% python3 -q
>>> import numpy as np
>>> import numpy.linalg as la
>>> np.set_printoptions(suppress=True, linewidth=100)
>>> def rnd(a):
...     return np.round(a, 2) + 0
... 
>>> K = np.diag(np.array([0, 2, 1]))
>>> print(K)
[[0 0 0]
 [0 2 0]
 [0 0 1]]
>>> # splits into 3 blocks
>>> [round(float(x), 2) for x in la.svd(K, compute_uv=False)[:3]]
[2.0, 1.0, 0.0]
>>> np.argsort(-la.norm(K, axis=0).round(6), kind="stable")[:3]
array([1, 2, 0])
>>> la.cond(K) > 100
np.True_
>>> print(la.matrix_rank(K, rtol=0.1))
2
>>> rnd(la.norm(K, 2) / la.norm(K))
np.float64(0.89)
>>> f = np.array([3, 0, -1])
>>> np.cross(K[0, :3], K[1, :3])
array([0, 0, 0])
>>> np.correlate(K[0], K[1], "full")
array([0, 0, 0, 0, 0])
>>> print(np.convolve(K[0], f))
[0 0 0 0 0]
>>> m1 = np.load("sample10.npy")
>>> m1
array([[ 0.9, -0.3],
       [-0.3,  0.1]])
>>> # symmetric, so the eigenvalues are real
>>> x = np.array([1, -5])
>>> print(rnd(np.eye(2) - m1))
[[0.1 0.3]
 [0.3 0.9]]
>>> rnd((x - m1 @ x) @ (m1 @ x))
np.float64(0.0)
>>> np.trace(m1)
np.float64(1.0)
>>> m1 @ x
array([ 2.4, -0.8])
>>> print(rnd(m1 @ m1 @ x))
[ 2.4 -0.8]
>>> other = m1 / la.norm(m1, axis=1, keepdims=True)
>>> G = other @ other.T
>>> rnd(la.norm(other, axis=1))
array([1., 1.])
>>> (np.abs(G) > 0.9).astype(int)
array([[1, 1],
       [1, 1]])
>>> (G - 2 * np.eye(2)).round(6).argmax(axis=1)
array([0, 0])
>>> f, r1 = m1[1], m1[0]
>>> f @ f
np.float64(0.1)
>>> pr = (f @ r1) / (f @ f) * f
>>> print(rnd(la.norm(f + r1) ** 2 + la.norm(f - r1) ** 2))
2.0
>>> rnd(np.outer(f, r1))
array([[-0.27,  0.09],
       [ 0.09, -0.03]])
